$ ipython --no-banner

In [1]: import numpy as np

In [2]: np.set_printoptions(suppress=True, linewidth=140)

In [3]: arr = np.loadtxt("case4.csv", delimiter=",")

In [4]: print(arr)
[[-2.  2.  0.  0.]
 [ 2. -2.  2.  0.]
 [ 0.  2. -1.  2.]
 [ 0.  0.  2. -1.]]

In [5]: evals, evecs = np.linalg.eigh(arr)

In [6]: print(np.round(np.linalg.eigvalsh(arr @ arr), 2))
[ 0.11  3.38  7.09 23.42]

In [7]: print(np.unique(evals.round(6) + 0, return_counts=True)[1])
[1 1 1 1]

In [8]: print((evals > 1e-8).sum(), (evals < -1e-8).sum())
1 3

In [9]: print(round(float(evals.sum()), 2), np.trace(arr))
-6.0 -6.0

In [10]: print(np.round(np.linalg.svd(arr, compute_uv=False), 2))
[4.84 2.66 1.84 0.34]

In [11]: print(np.round(evecs @ np.diag(evals) @ evecs.T, 2) + 0)
[[-2.  2.  0.  0.]
 [ 2. -2.  2.  0.]
 [ 0.  2. -1.  2.]
 [ 0.  0.  2. -1.]]

In [12]: print(evals.round(2))
[-4.84 -2.66 -0.34  1.84]

In [13]: print(arr.reshape(2, -1))
[[-2.  2.  0.  0.  2. -2.  2.  0.]
 [ 0.  2. -1.  2.  0.  0.  2. -1.]]

In [14]: print(arr.ravel(order="F"))
[-2.  2.  0.  0.  2. -2.  2.  0.  0.  2. -1.  2.  0.  0.  2. -1.]

In [15]: T = arr.reshape(4, 2, -1)

In [16]: print(T.sum(axis=1))
[[-2.  2.]
 [ 4. -2.]
 [-1.  4.]
 [ 2. -1.]]

In [17]: print(np.swapaxes(T, 1, 2)[2])
[[ 0. -1.]
 [ 2.  2.]]

In [18]: print(T.shape)
(4, 2, 2)

In [19]: B = arr / np.linalg.norm(arr, axis=1, keepdims=True)

In [20]: C2 = B @ B.T

In [21]: print((np.abs(C2) > 0.9).astype(int))
[[1 0 0 0]
 [0 1 0 0]
 [0 0 1 0]
 [0 0 0 1]]

In [22]: print(C2[0].round(2))
[ 1.   -0.82  0.47  0.  ]

In [23]: print((C2 - 2 * np.eye(4)).round(6).argmax(axis=1))
[2 3 0 1]

In [24]: print(C2.round(2))
[[ 1.   -0.82  0.47  0.  ]
 [-0.82  1.   -0.58  0.52]
 [ 0.47 -0.58  1.   -0.6 ]
 [ 0.    0.52 -0.6   1.  ]]

In [25]: print(round(np.degrees(np.arccos(np.clip(C2[0, 2], -1, 1))), 2))
61.87

In [26]: print(np.argwhere(np.triu(np.abs(C2) > 0.95, 1)))
[]

In [27]: M = np.array([[1, 1, -1, -1, -1, -1, 1, 1],
    ...:     [1, 1, -1, -1, 1, 1, -1, -1],
    ...:     [1, -1, -1, 1, 1, -1, -1, 1]])

In [28]: B = M / np.linalg.norm(M, axis=1, keepdims=True)

In [29]: C2 = B @ B.T

In [30]: print(np.argwhere(np.triu(np.abs(C2) > 0.95, 1)))
[]

In [31]: print(np.round(np.linalg.norm(B, axis=1), 2))
[1. 1. 1.]

In [32]: print(C2.round(2) + 0)
[[1. 0. 0.]
 [0. 1. 0.]
 [0. 0. 1.]]

In [33]: B = M / np.sqrt((M ** 2).mean(axis=1, keepdims=True))

In [34]: print(B[2])
[ 1. -1. -1.  1.  1. -1. -1.  1.]

In [35]: x0 = np.array([0, 1, 5, 2, 3, 0, 1, 5])

In [36]: print(M @ np.eye(8)[6])
[ 1. -1. -1.]

In [37]: print((M * x0).sum(axis=1))
[-3 -9  3]

In [38]: print(np.linalg.norm(M @ x0) <= np.linalg.norm(M, 2) * np.linalg.norm(x0) + 1e-9)
True

In [39]: print(M @ (2 * x0))
[ -6 -18   6]

In [40]: print(M * x0)
[[ 0  1 -5 -2 -3  0  1  5]
 [ 0  1 -5 -2  3  0 -1 -5]
 [ 0 -1 -5  2  3  0 -1  5]]

In [41]: B = M[0, 0] * M[1:] - np.outer(M[1:, 0], M[0])

In [42]: print(B)
[[ 0  0  0  0  2  2 -2 -2]
 [ 0 -2  0  2  2  0 -2  0]]

In [43]: print(np.flatnonzero(~B.round(6).any(axis=1)))
[]

In [44]: data = np.load("x.npy")

In [45]: print(data)
[[ 0.6 -1.2 -8.  -0.4]
 [-0.3  1.2  2.   1.3]
 [ 0.2 -0.4 -3.  -0.6]]

In [46]: B = np.array([[2, 1, 3], [1, 0, 3]])

In [47]: W2 = np.kron(B, data)

In [48]: print(W2.shape)
(6, 12)

In [49]: print(np.linalg.matrix_rank(W2))
6

In [50]: u, g = data[0], data[2]

In [51]: print(u @ g)
24.84

In [52]: p = (u @ g) / (u @ u) * u

In [53]: print(np.round(g - p, 2))
[-0.03  0.05  0.01 -0.45]

In [54]: print(p.round(2))
[ 0.23 -0.45 -3.01 -0.15]

In [55]: print(round(float(np.linalg.norm(u + g) ** 2 + np.linalg.norm(u - g) ** 2), 2))
151.04

In [56]: t = np.radians(15)

In [57]: r_ = np.eye(4)

In [58]: r_[2, 2] = r_[1, 1] = np.cos(t)

In [59]: r_[2, 1], r_[1, 2] = -np.sin(t), np.sin(t)

In [60]: print(r_.round(2))
[[ 1.    0.    0.    0.  ]
 [ 0.    0.97  0.26  0.  ]
 [ 0.   -0.26  0.97  0.  ]
 [ 0.    0.    0.    1.  ]]

In [61]: B = data @ r_.T

In [62]: print(np.round(np.linalg.svd(data, compute_uv=False), 2), np.round(np.linalg.svd(B, compute_uv=False), 2))
[8.98 1.45 0.29] [8.98 1.45 0.29]

In [63]: print(np.allclose(data @ data.T, B @ B.T))
True

In [64]: print(np.allclose(np.linalg.norm(data, axis=1), np.linalg.norm(B, axis=1)))
True

In [65]: x0 = np.array([-2, 3, 3, -1])

In [66]: target = r_ @ x0

In [67]: print(target.round(2))
[-2.    3.67  2.12 -1.  ]

In [68]: print(np.round(np.linalg.solve(r_, r_[:, 0]), 2))
[1. 0. 0. 0.]

In [69]: print(np.round(np.linalg.solve(r_, 2 * target), 2))
[-4.  6.  6. -2.]

In [70]: mat = np.array([[-5.0, 0.0, 5.0, 8.0],
    ...:     [-6.0, -4.0, 7.0, 3.0],
    ...:     [0.0, 0.0, -1.0, -2.0],
    ...:     [0.0, 0.0, -1.0, -2.0]])

In [71]: print(round(float(np.linalg.eigvals(mat).sum().real), 2))
-12.0

In [72]: print(np.round(np.linalg.eigvals(mat), 2))
[-4. -5.  0. -3.]

In [73]: print(np.allclose(mat, mat.T))
False

In [74]: print((mat - mat.T) / 2)
[[ 0.   3.   2.5  4. ]
 [-3.   0.   3.5  1.5]
 [-2.5 -3.5  0.  -0.5]
 [-4.  -1.5  0.5  0. ]]

In [75]: print(mat @ mat)
[[ 25.   0. -38. -66.]
 [ 54.  16. -68. -80.]
 [  0.   0.   3.   6.]
 [  0.   0.   3.   6.]]

In [76]: print(np.trace(mat))
-12.0

In [77]: print(np.round(np.sort(np.abs(np.linalg.eigvals(mat))), 2))
[0. 3. 4. 5.]

In [78]: print(np.round(np.abs(np.linalg.eigvals(mat)).max(), 2))
5.0

In [79]: print((mat + mat.T) / 2)
[[-5.  -3.   2.5  4. ]
 [-3.  -4.   3.5  1.5]
 [ 2.5  3.5 -1.  -1.5]
 [ 4.   1.5 -1.5 -2. ]]

In [80]: feats = np.load("m.npy")

In [81]: print(feats)
[[ 0.24  9.28  1.93]
 [-0.4  -1.58 -0.5 ]
 [ 1.36  2.26 -0.59]
 [-0.87 -1.73  0.6 ]]

In [82]: P = feats @ np.linalg.solve(feats.T @ feats, feats.T)

In [83]: print(round(np.trace(P), 2))
3.0

In [84]: print(np.round(P @ feats[:, 2], 2))
[ 1.93 -0.5  -0.59  0.6 ]

In [85]: print(np.round(np.linalg.eigvalsh(P), 2) + 0)
[0. 1. 1. 1.]

In [86]: print(np.round(np.diag(P), 2))
[1.   0.81 0.68 0.51]

In [87]: print(np.round(feats.sum(axis=1), 2))
[11.45 -2.48  3.03 -2.  ]

In [88]: print(np.round(np.linalg.svd(feats, compute_uv=False), 2))
[10.   2.   0.4]

In [89]: print(feats.shape)
(4, 3)

In [90]: print(np.round(feats.mean(axis=0), 2))
[0.08 2.06 0.36]

In [91]: print(np.round(feats - feats[0], 2))
[[  0.     0.     0.  ]
 [ -0.64 -10.86  -2.43]
 [  1.12  -7.02  -2.52]
 [ -1.11 -11.01  -1.33]]

In [92]: print(np.count_nonzero(feats))
12

In [93]: print(np.linalg.matrix_rank(feats))
3

In [94]: Q, evecs = np.linalg.qr(feats[:, :1])[0], np.linalg.qr(feats[:, 1:])[0]

In [95]: s = np.linalg.svd(Q.T @ evecs, compute_uv=False)

In [96]: print(round(float(np.linalg.norm(Q @ Q.T - evecs @ evecs.T, 2)), 2))
1.0

In [97]: print(np.round(np.linalg.norm(arr, axis=0), 2))
[2.83 3.46 3.   2.24]

In [98]: print(round(float(np.linalg.norm(arr) ** 2 / np.linalg.norm(arr, 2) ** 2), 2))
1.45

In [99]: print(np.round(np.linalg.norm(arr, axis=1), 2))
[2.83 3.46 3.   2.24]

In [100]: print(round(np.linalg.norm(arr, "nuc"), 2))
9.68

In [101]: print(np.round(np.linalg.norm(arr[3] - arr[0]), 2))
3.61

In [102]: print(arr[3] @ arr[0])
0.0

In [103]: W0 = np.array([[4, -9], [-9, -4]])

In [104]: rng = np.random.default_rng(13)

In [105]: idx = rng.permutation(2)

In [106]: print(idx)
[1 0]

In [107]: B = W0[idx][:, idx]

In [108]: print(np.allclose(B, W0))
False

In [109]: idx = rng.permutation(4)

In [110]: B = arr[:, idx] * rng.choice([-1, 1], 4)

In [111]: print(B)
[[-2.  0. -0. -2.]
 [ 2.  2. -0.  2.]
 [ 0. -1. -2. -2.]
 [ 0.  2.  1. -0.]]

In [112]: left, _, vt = np.linalg.svd(arr.T @ B)

In [113]: print(np.round(np.linalg.lstsq(arr, B)[0], 2) + 0)
[[ 1.  0.  0.  0.]
 [ 0.  0.  0. -1.]
 [ 0.  1.  0.  0.]
 [ 0.  0. -1.  0.]]

In [114]: print(np.round(left @ vt, 2) + 0)
[[ 1.  0.  0.  0.]
 [ 0.  0.  0. -1.]
 [ 0.  1.  0.  0.]
 [ 0.  0. -1.  0.]]

In [115]: print(idx)
[0 2 3 1]

In [116]: B = W0 / np.sqrt((W0 ** 2).mean(axis=1, keepdims=True))

In [117]: print(W0 - W0.mean(axis=1, keepdims=True))
[[ 6.5 -6.5]
 [-2.5  2.5]]

In [118]: print(np.linalg.matrix_rank(W0 - W0.mean(axis=1, keepdims=True)))
1

In [119]: print(B[1].round(2))
[-1.29 -0.57]

In [120]: m1 = np.loadtxt("run8.csv", delimiter=",")

In [121]: print(m1)
[[0. 1. 0. 1.]
 [1. 0. 1. 0.]
 [0. 1. 0. 0.]
 [1. 0. 0. 0.]]

In [122]: print(np.kron(np.eye(2, dtype=int), arr))
[[-2.  2.  0.  0. -0.  0.  0.  0.]
 [ 2. -2.  2.  0.  0. -0.  0.  0.]
 [ 0.  2. -1.  2.  0.  0. -0.  0.]
 [ 0.  0.  2. -1.  0.  0.  0. -0.]
 [-0.  0.  0.  0. -2.  2.  0.  0.]
 [ 0. -0.  0.  0.  2. -2.  2.  0.]
 [ 0.  0. -0.  0.  0.  2. -1.  2.]
 [ 0.  0.  0. -0.  0.  0.  2. -1.]]

In [123]: print(np.round(np.poly(arr), 2))
[  1.   6.   1. -24.  -8.]

In [124]: print(np.einsum("ii->", arr))
-6.0

In [125]: print(round(np.linalg.det(arr.T), 2))
-8.0

In [126]: P = np.triu(np.array([[-3, -5, 1, 3], [-4, -2, 3, 3], [-1, -5, 0, -2], [-4, -4, 3, -2]]), 1) + np.eye(4)

In [127]: B = P @ m1 @ np.linalg.inv(P)

In [128]: print(B)
[[  -2.   -8.   21.   73.]
 [   4.   23.  -72. -225.]
 [  -2.   -9.   29.   91.]
 [   1.    5.  -16.  -50.]]

In [129]: print(round(float(np.linalg.det(B)), 2))
1.0

In [130]: print(np.all(np.linalg.eigvalsh(m1) > 0))
False

In [131]: print(round(np.linalg.eigvalsh(m1).min(), 2))
-1.62

In [132]: print([round(float(np.linalg.det(m1[:i, :i])), 2) + 0 for i in range(1, 5)])
[0.0, -1.0, 0.0, 1.0]

In [133]: print(round(np.linalg.det(m1), 2))
1.0

In [134]: print(np.round(np.sort(np.abs(np.linalg.eigvals(m1))), 2))
[0.62 0.62 1.62 1.62]

In [135]: W2 = np.array([[1.9, 0.0, -0.4]])

In [136]: F = np.array([[1],
     ...:     [-1],
     ...:     [1],
     ...:     [2],
     ...:     [-2],
     ...:     [-1],
     ...:     [-1],
     ...:     [-1],
     ...:     [1],
     ...:     [0],
     ...:     [-2],
     ...:     [0],
     ...:     [0],
     ...:     [-2],
     ...:     [-2],
     ...:     [-1],
     ...:     [0],
     ...:     [-1]]) @ W2 + 0.1 * rng.normal(size=(18, 3))

In [137]: print(F.round(2))
[[ 1.94  0.18 -0.4 ]
 [-1.95  0.06  0.44]
 [ 1.86 -0.02 -0.33]
 [ 3.87 -0.05 -0.84]
 [-3.98  0.17  0.78]
 [-1.77  0.04  0.59]
 [-1.75  0.03  0.55]
 [-2.    0.13  0.25]
 [ 1.93  0.11 -0.38]
 [-0.04 -0.08 -0.03]
 [-3.69  0.09  0.77]
 [-0.12  0.07 -0.14]
 [-0.05 -0.07  0.07]
 [-3.78  0.05  0.83]
 [-3.87  0.05  0.94]
 [-1.9   0.06  0.39]
 [ 0.1   0.07  0.09]
 [-1.87  0.16  0.36]]

In [138]: P = F @ np.linalg.solve(F.T @ F, F.T)

In [139]: print(np.allclose(P @ P, P))
True

In [140]: print(np.round(np.diag(P), 2))
[0.44 0.04 0.07 0.15 0.24 0.29 0.19 0.25 0.22 0.07 0.13 0.18 0.06 0.14 0.2  0.04 0.12 0.17]

In [141]: print(np.round(np.trace(P), 2))
3.0
